% python3 -q
>>> import numpy as np
>>> import numpy.linalg as la
>>> np.set_printoptions(precision=3, suppress=True, linewidth=200, sign=" ")
>>> def tidy(a):
...     return np.round(a, 3) + 0
... 
>>> E = np.load("dump.npy")
>>> E
array([[ -6.297,   2.197,  -4.393,   6.056],
       [ 13.112,  -5.432,   4.45 ,   2.232],
       [ -2.035,   1.105,   0.692,  -4.584],
       [-14.781,   5.814,  -6.434,   2.26 ],
       [ 16.314,  -6.263,   6.664,  -1.599],
       [ -9.014,   3.456,  -3.274,  -0.076],
       [  3.037,  -1.134,   0.883,   0.974],
       [ 15.326,  -5.715,   6.94 ,  -2.924],
       [  2.849,  -0.886,   2.42 ,  -3.928],
       [ -5.151,   2.448,   1.702, -10.766],
       [  5.315,  -1.93 ,   2.663,  -2.357],
       [  3.937,  -1.719,  -0.866,   7.371],
       [ -4.965,   2.326,   1.595, -10.66 ],
       [  1.796,  -0.882,  -1.717,   7.581],
       [ -4.171,   1.751,   0.042,  -4.337],
       [ -6.01 ,   2.161,  -3.327,   3.12 ],
       [ -7.047,   3.097,  -0.758,  -5.395]])
>>> U, sv, VT = la.svd(E)
>>> tidy(sv)
array([ 39.933,  23.458,   0.4  ,   0.392])
>>> np.argmax(sv[:-1] / (sv[1:] + 1e-6)) + 1
np.int64(2)
>>> Y = U[:, :2] @ np.diag(sv[:2]) @ VT[:2]
>>> tidy(la.norm(E - Y, 2)), tidy(sv[2])
(np.float64(0.4), np.float64(0.4))
>>> lab = E[:, 2] > np.median(E[:, 2])
>>> f = E[lab].mean(axis=0) - E[~lab].mean(axis=0)
>>> lab.astype(int)
array([ 0,  1,  0,  0,  1,  0,  1,  1,  1,  1,  1,  0,  1,  0,  0,  0,  0])
>>> mat = np.load("sample0.npy")
>>> mat
array([[  1,  -3,   9, -27],
       [  1,  -2,   4,  -8],
       [  1,  -1,   1,  -1],
       [  1,   0,   0,   0],
       [  1,   1,   1,   1]])
>>> proj = mat @ la.solve(mat.T @ mat, mat.T)
>>> tidy(la.eigvalsh(proj))
array([ 0.,  1.,  1.,  1.,  1.])
>>> tidy(proj)
array([[ 0.986,  0.057, -0.086,  0.057, -0.014],
       [ 0.057,  0.771,  0.343, -0.229,  0.057],
       [-0.086,  0.343,  0.486,  0.343, -0.086],
       [ 0.057, -0.229,  0.343,  0.771,  0.057],
       [-0.014,  0.057, -0.086,  0.057,  0.986]])
>>> f = np.array([2, 2, 3])
>>> tidy(np.polyval(f, E[12]))
array([  42.372,   18.473,   11.278,  208.951])
>>> tidy(np.convolve(E[12], f))
array([ -9.93 ,  -5.278,  -7.053, -11.152, -16.535, -31.98 ])
>>> tidy(np.correlate(E[12], E[8], "full"))
array([ 19.503, -21.152,   3.763,  29.526, -20.584,  13.989, -30.37 ])
>>> Y = np.array([[1, -2, 0], [1, -2, -2]])
>>> basis = np.kron(Y, mat)
>>> tidy(la.norm(basis, 2)), tidy(la.norm(Y, 2) * la.norm(mat, 2))
(np.float64(105.847), np.float64(105.847))
>>> la.matrix_rank(basis)
np.int64(8)
>>> basis.shape
(10, 12)
>>> vec = np.array([-2, -1, -2, -1])
>>> rhs = mat @ vec
>>> rhs
array([10,  0, -2, -2, -6])
>>> tidy(la.solve(mat.T @ mat, mat.T @ rhs))
array([-2., -1., -2., -1.])
>>> rng = np.random.default_rng(979900)
>>> rhs = rhs + 0.3 * rng.normal(size=5)
>>> tidy(rhs)
array([10.178, -0.374, -2.662, -1.587, -5.915])
>>> c, *_ = la.lstsq(mat, rhs)
>>> c.round()
array([-2., -1., -2., -1.])
>>> tidy(c)
array([-1.808, -0.625, -2.287, -1.139])
>>> arr = np.load("block3.npy")
>>> arr
array([[ 3,  0,  3,  1,  0,  2],
       [ 0,  3,  0,  3,  1,  0],
       [ 3,  0,  3,  0,  3,  1],
       [ 1,  3,  0,  3,  0,  3],
       [ 0,  1,  3,  0,  3,  0],
       [ 2,  0,  1,  3,  0,  3]])
>>> blk = np.stack([arr, 5 * arr, arr[::-1]])
>>> blk.sum(axis=0)
array([[ 20,   0,  19,   9,   0,  15],
       [  0,  19,   3,  18,   9,   0],
       [ 19,   3,  18,   3,  18,   9],
       [  9,  18,   3,  18,   3,  19],
       [  0,   9,  18,   3,  19,   0],
       [ 15,   0,   9,  19,   0,  20]])
>>> tidy(la.norm(blk, axis=(1, 2)))
array([ 11.832,  59.161,  11.832])
>>> (blk @ arr.T).shape
(3, 6, 6)
>>> la.matrix_rank(blk)
array([ 6,  6,  6])
>>> la.matrix_rank(blk.reshape(3, -1))
np.int64(2)
>>> ang = np.radians(120)
>>> R = np.eye(6)
>>> R[0, 0] = R[1, 1] = np.cos(ang)
>>> R[0, 1], R[1, 0] = -np.sin(ang), np.sin(ang)
>>> tidy(R)
array([[-0.5  , -0.866,  0.   ,  0.   ,  0.   ,  0.   ],
       [ 0.866, -0.5  ,  0.   ,  0.   ,  0.   ,  0.   ],
       [ 0.   ,  0.   ,  1.   ,  0.   ,  0.   ,  0.   ],
       [ 0.   ,  0.   ,  0.   ,  1.   ,  0.   ,  0.   ],
       [ 0.   ,  0.   ,  0.   ,  0.   ,  1.   ,  0.   ],
       [ 0.   ,  0.   ,  0.   ,  0.   ,  0.   ,  1.   ]])
>>> Y = arr @ R.T
>>> tidy(np.abs(Y - arr).max(axis=0))
array([ 4.5,  4.5,  0. ,  0. ,  0. ,  0. ])
>>> tidy(la.svd(arr, compute_uv=False)), tidy(la.svd(Y, compute_uv=False))
(array([ 8.916,  6.029,  4.348,  1.365,  1.336,  1.264]), array([ 8.916,  6.029,  4.348,  1.365,  1.336,  1.264]))
>>> tidy(Y)
array([[-1.5  ,  2.598,  3.   ,  1.   ,  0.   ,  2.   ],
       [-2.598, -1.5  ,  0.   ,  3.   ,  1.   ,  0.   ],
       [-1.5  ,  2.598,  3.   ,  0.   ,  3.   ,  1.   ],
       [-3.098, -0.634,  0.   ,  3.   ,  0.   ,  3.   ],
       [-0.866, -0.5  ,  3.   ,  0.   ,  3.   ,  0.   ],
       [-1.   ,  1.732,  1.   ,  3.   ,  0.   ,  3.   ]])
>>> vec = np.array([2, 2, -1, -2, 2, 2])
>>> rhs = arr @ vec
>>> rhs
array([  5,   2,  11,   8,   5,   3])
>>> tidy(la.solve(arr, arr[:, 3]))
array([ 0.,  0.,  0.,  1.,  0.,  0.])
>>> tidy(la.solve(arr, 2 * rhs))
array([ 4.,  4., -2., -4.,  4.,  4.])
>>> W0 = np.load("w.npy")
>>> W0
array([[ -1.4,  -0.8,  -0.8,   0.4],
       [  1.7,   0.2,   0.4,  -1.1],
       [ -0.5,  -1.4,   0.4,  -0.1],
       [-22. , -46. ,  22. , -34. ],
       [  2.1,   1. ,   0.5,  -1.2],
       [  0. ,   0.6,   0.2,   0. ],
       [ -0.4,   0. ,  -0.4,   0.8],
       [ -0.2,   0.2,   1.5,  -0.6],
       [  2.1,  -0.5,   1.3,  -0.2],
       [  0.2,   2. ,  -1.2,  -0.6]])
>>> la.cond(W0) > 100
np.False_
>>> tidy(np.abs(la.svd(W0)[2][-1]))
array([ 0.419,  0.471,  0.766,  0.129])
>>> Xs = (E - E.mean(axis=0)) / E.std(axis=0)
>>> np.argwhere(np.abs(Xs) > 2)
array([], shape=(0, 2), dtype=int64)
>>> c = la.lstsq(np.delete(Xs, 0, axis=1), Xs[:, 0])[0]
>>> tidy(1 - np.var(Xs[:, 0] - np.delete(Xs, 0, axis=1) @ c))
np.float64(0.999)
>>> tidy(c)
array([-0.512,  0.538,  0.234])
>>> q, evecs = la.qr(W0[:, :1])[0], la.qr(W0[:, 1:])[0]
>>> sv = la.svd(q.T @ evecs, compute_uv=False)
>>> tidy(la.norm(q @ q.T - evecs @ evecs.T, 2))
np.float64(1.0)
>>> (sv > 0.9).sum()
np.int64(1)
>>> la.matrix_rank(mat, rtol=0.1)
np.int64(1)
>>> [round(float(x), 3) for x in la.svd(mat, compute_uv=False)[:3]]
[30.076, 2.5, 1.558]
>>> round(np.log10(la.cond(mat)))
2
>>> la.cond(mat) > 100
np.False_
>>> tidy(np.abs(la.svd(mat)[2][-1]))
array([ 0.71 ,  0.018,  0.675,  0.2  ])
>>> tidy(la.norm(mat, 2) / la.norm(mat))
np.float64(0.995)
>>> X = np.load("a.npy")
>>> X
array([[  2.609,   5.812, -10.123],
       [  2.388,   6.081,  -7.312],
       [  2.345,   7.08 ,  -7.914],
       [  1.322,   6.046, -10.682],
       [  2.648,   6.835,  -8.4  ],
       [  3.819,   5.386,  -7.429],
       [  2.581,   5.377,  -9.213],
       [  1.016,   6.413,  -8.933],
       [  3.271,   5.297,  -9.278],
       [  2.524,   5.977,  -8.134],
       [  1.95 ,   6.611,  -8.924],
       [  3.933,   5.322,  -9.908],
       [  3.743,   4.694,  -8.203]])
>>> Xs = (X - X.mean(axis=0)) / X.std(axis=0)
>>> np.argwhere(np.abs(Xs) > 2)
array([], shape=(0, 2), dtype=int64)
>>> tidy(Xs.std(axis=0))
array([ 1.,  1.,  1.])
>>> c = la.lstsq(np.delete(Xs, 0, axis=1), Xs[:, 0])[0]
>>> tidy(c)
array([-0.704,  0.334])
>>> np.abs(c).argmax()
np.int64(0)
>>> U, sv, VT = la.svd(X)
>>> tidy(sv)
array([ 39.495,   3.569,   2.877])
>>> Y = U[:, :1] @ np.diag(sv[:1]) @ VT[:1]
>>> tidy(np.abs(X - Y).max())
np.float64(1.578)
>>> tidy(la.norm(X - Y) / la.norm(X))
np.float64(0.115)
>>> proj = X @ la.solve(X.T @ X, X.T)
>>> tidy(la.eigvalsh(proj))
array([ 0.,  0.,  0.,  0.,  0.,  0.,  0.,  0.,  0.,  0.,  1.,  1.,  1.])
>>> lab = rng.permutation(3)
>>> Y = X[:, lab] * rng.choice([-1, 1], 3)
>>> Y
array([[-5.812, 10.123,  2.609],
       [-6.081,  7.312,  2.388],
       [-7.08 ,  7.914,  2.345],
       [-6.046, 10.682,  1.322],
       [-6.835,  8.4  ,  2.648],
       [-5.386,  7.429,  3.819],
       [-5.377,  9.213,  2.581],
       [-6.413,  8.933,  1.016],
       [-5.297,  9.278,  3.271],
       [-5.977,  8.134,  2.524],
       [-6.611,  8.924,  1.95 ],
       [-5.322,  9.908,  3.933],
       [-4.694,  8.203,  3.743]])
>>> U, _, VT = la.svd(X.T @ Y)
>>> lab
array([ 1,  2,  0])
>>> tidy(U @ VT)
array([[ 0.,  0.,  1.],
       [-1.,  0.,  0.],
       [ 0., -1.,  0.]])
>>> tidy(la.lstsq(X, Y)[0])
array([[ 0.,  0.,  1.],
       [-1.,  0.,  0.],
       [ 0., -1.,  0.]])
>>> F = np.load("run1.npy")
>>> F
array([[ 0.5,  0.5,  0. ,  0. ],
       [ 0. ,  0.5,  0.5,  0. ],
       [ 0. ,  0. ,  1. ,  0. ],
       [ 0. ,  0. ,  0. ,  1. ]])
>>> dist = la.norm(W0[:, None] - W0[None], axis=-1)
>>> la.matrix_rank(dist ** 2)
np.int64(6)
>>> tidy(la.norm(W0, axis=1))
array([  1.844,   2.074,   1.543,  65.115,   2.665,   0.632,   0.98 ,   1.64 ,   2.528,   2.417])
>>> dist.mean(axis=1).argmax()
np.int64(3)
>>> tidy(la.norm(W0 - W0.mean(axis=0), axis=1))
array([  6.35 ,   6.697,   5.278,  58.619,   7.421,   6.876,   7.052,   5.887,   6.667,   8.263])
>>> tidy(dist[:5, :5])
array([[  0.   ,   3.782,   1.691,  64.58 ,   4.443],
       [  3.782,   0.   ,   2.898,  65.154,   0.906],
       [  1.691,   2.898,   0.   ,  63.774,   3.707],
       [ 64.58 ,  65.154,  63.774,   0.   ,  65.787],
       [  4.443,   0.906,   3.707,  65.787,   0.   ]])
>>> np.flatnonzero(dist[4] < dist.mean() / 2)
array([ 0,  1,  2,  4,  5,  6,  7,  8,  9])
>>> tidy(la.matrix_power(F, 2))
array([[ 0.25,  0.5 ,  0.25,  0.  ],
       [ 0.  ,  0.25,  0.75,  0.  ],
       [ 0.  ,  0.  ,  1.  ,  0.  ],
       [ 0.  ,  0.  ,  0.  ,  1.  ]])
>>> p = np.eye(4)[1]
>>> for _ in range(6):
...     p = p @ F
...     print(p.round(3))
... 
[ 0.   0.5  0.5  0. ]
[ 0.    0.25  0.75  0.  ]
[ 0.     0.125  0.875  0.   ]
[ 0.     0.062  0.938  0.   ]
[ 0.     0.031  0.969  0.   ]
[ 0.     0.016  0.984  0.   ]
>>> evals, evecs = la.eig(F)
>>> tidy(np.sort(la.eigvals(F.T)))
array([ 0.5,  0.5,  1. ,  1. ])
>>> tidy(np.sort(la.eigvals(la.inv(F))))
array([ 1.,  1.,  2.,  2.])
>>> F @ evecs[:, 0] - evals[0] * evecs[:, 0]
array([ 0.,  0.,  0.,  0.])
>>> (la.matrix_power((F != 0) + (F.T != 0) + np.eye(4), 4) > 0).astype(int)
array([[ 1,  1,  1,  0],
       [ 1,  1,  1,  0],
       [ 1,  1,  1,  0],
       [ 0,  0,  0,  1]])
>>> basis = np.array([[5, -2, 5], [6, 4, -1], [-8, 9, 7]])
>>> m1 = np.repeat(basis, 10 // 3, axis=0)
>>> m1 = m1 + 0.1 * rng.normal(size=m1.shape)
>>> tidy(m1)
array([[ 4.912, -2.177,  5.004],
       [ 5.046, -2.029,  4.981],
       [ 5.126, -2.108,  4.982],
       [ 5.866,  4.082, -1.029],
       [ 6.085,  4.1  , -1.149],
       [ 6.062,  3.976, -1.165],
       [-7.885,  9.045,  6.912],
       [-7.822,  9.032,  7.067],
       [-8.103,  9.026,  6.784]])
>>> tidy(m1.sum(axis=0))
array([  9.286,  32.948,  32.385])
>>> np.count_nonzero(m1)
np.int64(27)
>>> m1.shape
(9, 3)
>>> tidy(m1.sum(axis=1))
array([ 7.739,  7.998,  8.   ,  8.918,  9.036,  8.873,  8.072,  8.277,  7.707])
>>> tidy(la.norm(m1))
np.float64(30.044)
>>> tidy(np.abs(m1).max())
np.float64(9.045)
>>> la.matrix_rank(m1)
np.int64(3)
>>> tidy(la.svd(m1, compute_uv=False))
array([ 24.483,  13.759,  10.672])
>>> tidy(m1.mean(axis=0))
array([ 1.032,  3.661,  3.598])
>>> np.unravel_index(np.abs(m1).argmax(), m1.shape)
(np.int64(6), np.int64(1))
